>>> import numpy as np
>>> from numpy import linalg as LA
>>> np.set_printoptions(precision=3, suppress=True, linewidth=140)
>>> def rd(a):
...     return np.round(a, 3) + 0
... 
>>> M = np.loadtxt("m.csv", delimiter=",")
>>> M
array([[0., 9., 0., 7.],
       [0., 0., 5., 8.],
       [0., 0., 0., 6.],
       [0., 0., 0., 0.]])
>>> rng = np.random.default_rng(0)
>>> labels = rng.permutation(4)
>>> labels
array([2, 0, 1, 3])
>>> other = M[labels][:, labels]
>>> rd(np.sort(np.abs(LA.eigvals(other))))
array([0., 0., 0., 0.])
>>> np.allclose(other, M)
False
>>> E = np.load("arr.npy")
>>> E
array([[-2.628, -1.455,  0.447],
       [ 0.58 ,  0.521,  0.682],
       [ 4.463,  1.811,  0.039],
       [ 0.042,  0.266, -0.108],
       [-0.084, -0.056, -0.043],
       [ 1.853,  0.582, -0.078],
       [ 0.476, -0.732,  1.29 ],
       [ 4.211,  1.78 ,  0.574],
       [ 0.855,  2.037, -1.831],
       [-0.475, -0.241,  0.145],
       [-0.044,  0.755, -1.297],
       [-1.117, -0.388,  0.562],
       [ 0.513, -0.183,  0.191],
       [ 4.828,  0.103,  2.069],
       [-4.56 , -1.28 , -0.713],
       [ 0.957, -0.23 ,  0.966],
       [ 2.183, -0.499,  2.55 ],
       [ 4.267, -0.573,  3.324],
       [-2.007, -0.387, -1.007],
       [-0.731,  0.636, -0.628],
       [-0.629, -0.198,  0.027],
       [-3.637, -1.125, -1.088],
       [ 1.086,  0.068, -0.142],
       [ 2.166, -1.526,  3.12 ]])
>>> rd(LA.norm(E, 1)), rd(LA.norm(E, np.inf))
(np.float64(44.392), np.float64(8.164))
>>> rd(LA.norm(E) ** 2 / LA.norm(E, 2) ** 2)
np.float64(1.262)
>>> rd(LA.norm(E, 2))
np.float64(12.84)
>>> rd(LA.norm(E, "nuc"))
np.float64(20.497)
>>> Xc = E - E.mean(axis=0)
>>> V = LA.svd(Xc)[2][:2]
>>> other = Xc - Xc @ V.T @ V
>>> rd((Xc @ V.T).std(axis=0))
array([2.548, 1.303])
>>> rd(np.diag(V.T @ V))
array([0.893, 0.431, 0.676])
>>> rd(other.std(axis=0))
array([0.079, 0.183, 0.138])
>>> rd(LA.norm(other) / LA.norm(Xc))
np.float64(0.084)
>>> LA.norm(other, axis=1).round(6).argmax()
np.int64(1)
>>> data = np.loadtxt("block11.csv", delimiter=",")
>>> data
array([[ 5., 11., 12.],
       [ 5., 11., 12.],
       [ 5., 11., 12.],
       [ 2.,  8.,  9.],
       [ 3.,  9., 10.]])
>>> rk = LA.matrix_rank(data)
>>> rk
np.int64(2)
>>> ns = LA.svd(data)[2][rk:].T
>>> [int(LA.matrix_rank(data[:, :j + 1])) for j in range(3)]
[1, 2, 2]
>>> rd(ns @ ns.T)
array([[ 0.012, -0.081,  0.07 ],
       [-0.081,  0.57 , -0.488],
       [ 0.07 , -0.488,  0.419]])
>>> rd(data @ ns)
array([[0.],
       [0.],
       [0.],
       [0.],
       [0.]])
>>> [int(LA.matrix_rank(data[:i])) for i in range(1, len(data) + 1)]
[1, 1, 1, 2, 2]
>>> other = data + rng.integers(-2, 3, (5, 2)) @ rng.integers(-2, 3, (2, 3))
>>> other
array([[ 3., 10.,  7.],
       [ 1.,  9.,  6.],
       [ 1.,  9., 14.],
       [ 4.,  9., 14.],
       [ 3.,  9., 12.]])
>>> rd(LA.svd(other - data, compute_uv=False))
array([10.857,  5.112,  0.   ])
>>> np.abs(other - data).sum(axis=1)
array([ 8., 12.,  8.,  8.,  2.])
>>> hat = other @ LA.solve(other.T @ other, other.T)
>>> np.allclose(hat @ hat, hat)
True
>>> rd(hat @ other[:, 0])
array([3., 1., 1., 4., 3.])
>>> rd(np.diag(hat))
array([0.618, 0.604, 0.847, 0.66 , 0.272])
>>> rd((np.eye(5) - hat) @ other)
array([[0., 0., 0.],
       [0., 0., 0.],
       [0., 0., 0.],
       [0., 0., 0.],
       [0., 0., 0.]])
>>> f = np.array([-1, -1, 2])
>>> g = np.array([3, 1, -2, -1])
>>> A = np.outer(f, g)
>>> A
array([[-3, -1,  2,  1],
       [-3, -1,  2,  1],
       [ 6,  2, -4, -2]])
>>> # looks like rank 1
>>> left, sig, Vh = LA.svd(A)
>>> np.argmax(sig[:-1] / (sig[1:] + 1e-6)) + 1
np.int64(1)
>>> other = left[:, :1] @ np.diag(sig[:1]) @ Vh[:1]
>>> rd(np.abs(A - other).max())
np.float64(0.0)
>>> left, sig, Vh = LA.svd(A, full_matrices=False)
>>> rd(sig / sig[0])
array([1., 0., 0.])
>>> rd(np.abs(Vh[0]))
array([0.775, 0.258, 0.516, 0.258])
>>> left.shape, sig.shape, Vh.shape
((3, 3), (3,), (3, 4))
>>> np.allclose(left * sig @ Vh, A)
True
>>> rd(A @ LA.pinv(A) @ A)
array([[-3., -1.,  2.,  1.],
       [-3., -1.,  2.,  1.],
       [ 6.,  2., -4., -2.]])
>>> LA.lstsq(A[:-1].T, A[-1])[2]
np.int32(1)
>>> np.unique(A.round(6), axis=0).shape
(2, 4)
